In [1]: import numpy as np

In [2]: from numpy import linalg as LA

In [3]: np.set_printoptions(precision=1, suppress=True, linewidth=140, legacy="1.25")

In [4]: rd = lambda a: np.round(a, 1) + 0

In [5]: data = np.load("out10.npy")

In [6]: data
Out[6]: 
array([[3, 2, 0, 1],
       [3, 3, 2, 2],
       [3, 3, 0, 0],
       [2, 2, 0, 1],
       [3, 2, 2, 0],
       [2, 2, 0, 1],
       [0, 0, 1, 1],
       [1, 0, 2, 1],
       [1, 0, 1, 0]])

In [7]: M2 = data / LA.norm(data, axis=1, keepdims=True)

In [8]: gram = M2 @ M2.T

In [9]: rd(np.degrees(np.arccos(np.clip(gram[5, 1], -1, 1))))
Out[9]: 23.8

In [10]: rd(gram)
Out[10]: 
array([[1. , 0.9, 0.9, 1. , 0.8, 1. , 0.2, 0.4, 0.6],
       [0.9, 1. , 0.8, 0.9, 0.9, 0.9, 0.6, 0.7, 0.7],
       [0.9, 0.8, 1. , 0.9, 0.9, 0.9, 0. , 0.3, 0.5],
       [1. , 0.9, 0.9, 1. , 0.8, 1. , 0.2, 0.4, 0.5],
       [0.8, 0.9, 0.9, 0.8, 1. , 0.8, 0.3, 0.7, 0.9],
       [1. , 0.9, 0.9, 1. , 0.8, 1. , 0.2, 0.4, 0.5],
       [0.2, 0.6, 0. , 0.2, 0.3, 0.2, 1. , 0.9, 0.5],
       [0.4, 0.7, 0.3, 0.4, 0.7, 0.4, 0.9, 1. , 0.9],
       [0.6, 0.7, 0.5, 0.5, 0.9, 0.5, 0.5, 0.9, 1. ]])

In [11]: np.argwhere(np.triu(np.abs(gram) > 0.95, 1))
Out[11]: 
array([[0, 3],
       [0, 5],
       [3, 5]])

In [12]: rd(gram[5])
Out[12]: array([1. , 0.9, 0.9, 1. , 0.8, 1. , 0.2, 0.4, 0.5])

In [13]: P = data @ LA.solve(data.T @ data, data.T)

In [14]: rd(P)
Out[14]: 
array([[ 0.7, -0.1,  0. ,  0.2, -0.1,  0.2, -0.1,  0.1,  0.2],
       [-0.1,  0.7,  0.1,  0.2,  0.1,  0.2,  0.3,  0.1, -0.1],
       [ 0. ,  0.1,  0.5,  0.1,  0.3,  0.1, -0.2, -0.3, -0.1],
       [ 0.2,  0.2,  0.1,  0.2, -0.1,  0.2,  0. ,  0. , -0.1],
       [-0.1,  0.1,  0.3, -0.1,  0.7, -0.1, -0.1,  0.2,  0.3],
       [ 0.2,  0.2,  0.1,  0.2, -0.1,  0.2,  0. ,  0. , -0.1],
       [-0.1,  0.3, -0.2,  0. , -0.1,  0. ,  0.2,  0.2,  0. ],
       [ 0.1,  0.1, -0.3,  0. ,  0.2,  0. ,  0.2,  0.5,  0.3],
       [ 0.2, -0.1, -0.1, -0.1,  0.3, -0.1,  0. ,  0.3,  0.3]])

In [15]: rd(P @ data[:, 3])
Out[15]: array([1., 2., 0., 1., 0., 1., 1., 1., 0.])

In [16]: np.allclose(P @ P, P)
Out[16]: True

In [17]: J = np.array([[-0.3, 0.5, 0.4, 0.3, 1.0, 0.5, 0.5, 1.4, 0.1],
    ...:     [0.2, 0.4, -0.6, -1.0, 1.5, 0.3, -0.7, -1.0, -0.4],
    ...:     [-0.3, 0.2, -0.6, 1.2, 0.2, 0.1, -2.5, -0.6, 2.2],
    ...:     [-0.6, 1.1, -0.5, -0.5, 0.2, 0.4, -0.5, 1.7, -0.4],
    ...:     [-0.2, 0.8, 0.2, 0.7, -0.9, 0.5, 1.3, 1.2, 1.4],
    ...:     [1.0, -0.6, -1.2, -0.7, -1.1, -0.2, -0.4, -1.1, -0.7],
    ...:     [-1.9, -1.9, -0.1, 0.1, -0.1, 0.8, -0.2, -0.9, 0.8]])

In [18]: J
Out[18]: 
array([[-0.3,  0.5,  0.4,  0.3,  1. ,  0.5,  0.5,  1.4,  0.1],
       [ 0.2,  0.4, -0.6, -1. ,  1.5,  0.3, -0.7, -1. , -0.4],
       [-0.3,  0.2, -0.6,  1.2,  0.2,  0.1, -2.5, -0.6,  2.2],
       [-0.6,  1.1, -0.5, -0.5,  0.2,  0.4, -0.5,  1.7, -0.4],
       [-0.2,  0.8,  0.2,  0.7, -0.9,  0.5,  1.3,  1.2,  1.4],
       [ 1. , -0.6, -1.2, -0.7, -1.1, -0.2, -0.4, -1.1, -0.7],
       [-1.9, -1.9, -0.1,  0.1, -0.1,  0.8, -0.2, -0.9,  0.8]])

In [19]: M2 = np.array([[0, -2],
    ...:     [0, -1],
    ...:     [-1, 1],
    ...:     [-2, 2],
    ...:     [-2, 2],
    ...:     [2, -2],
    ...:     [2, -1],
    ...:     [-2, -2],
    ...:     [-1, 2]])

In [20]: np.vstack([J, M2.T]).shape
Out[20]: (9, 9)

In [21]: LA.matrix_rank(J @ M2)
Out[21]: 2

In [22]: rd(np.einsum("ij,ij->i", J, J))
Out[22]: array([ 4.1,  5.6, 13.4,  5.6,  7.4,  6.4,  9.4])

In [23]: rd(M2.T @ J.T)
Out[23]: 
array([[-3.9,  1.2, -8. , -2.1,  0. ,  6.5,  2.3],
       [-1. ,  0.9, 10.5, -5.5, -2.5, -4.6,  7.6]])

In [24]: rd(np.einsum("ik,kj->ij", J, M2))
Out[24]: 
array([[-3.9, -1. ],
       [ 1.2,  0.9],
       [-8. , 10.5],
       [-2.1, -5.5],
       [ 0. , -2.5],
       [ 6.5, -4.6],
       [ 2.3,  7.6]])
